$ ipython --no-banner

In [1]: import numpy as np

In [2]: np.set_printoptions(precision=2, suppress=True, linewidth=140, sign=" ")

In [3]: A = np.load("case5.npy")

In [4]: print(A)
[[-0.96  2.47 -1.35  1.58  0.47 -0.07  1.17 -3.5   1.23 -4.03 -0.68  0.77]
 [-1.    0.92  1.23 -1.03 -0.23  0.02  0.99 -1.7  -0.79 -0.66  1.11  0.03]
 [-3.31  3.81  3.32 -2.06 -0.54 -0.18  3.93 -7.   -1.73 -3.83  3.3   0.46]
 [-1.24  3.54 -2.1   2.39  0.55  0.04  1.86 -5.64  2.03 -6.   -0.92  1.01]
 [-0.01 -0.19 -0.16  0.05  0.02  0.08 -0.07 -0.04  0.04  0.01 -0.1   0.08]
 [-2.93  2.74  3.74 -2.78 -0.99 -0.38  3.19 -5.16 -2.37 -1.62  3.54  0.05]
 [-3.28  5.41  0.46  0.49  0.04 -0.15  4.15 -8.99  0.16 -7.14  1.4   0.91]
 [-2.46  2.96  1.87 -0.91 -0.3  -0.07  2.83 -5.37 -1.08 -3.17  2.08  0.4 ]
 [-3.4   4.    3.3  -1.69 -0.8  -0.29  3.83 -6.96 -1.88 -3.84  3.28  0.24]
 [-0.72  2.51 -1.35  1.69  0.34 -0.01  1.27 -3.73  1.29 -3.87 -0.72  0.78]
 [-0.09  0.03  0.01  0.03 -0.14  0.01 -0.07 -0.08 -0.17 -0.1  -0.04  0.11]]

In [5]: left, sig, Vt = np.linalg.svd(A)

In [6]: print(np.argmax(sig[:-1] / (sig[1:] + 1e-6)) + 1)
2

In [7]: A2 = left[:, :2] @ np.diag(sig[:2]) @ Vt[:2]

In [8]: print(np.linalg.matrix_rank(A, rtol=0.05))
2

In [9]: print(np.linalg.matrix_rank(A2))
2

In [10]: print(np.round(np.linalg.norm(A - A2) / np.linalg.norm(A), 2))
0.03
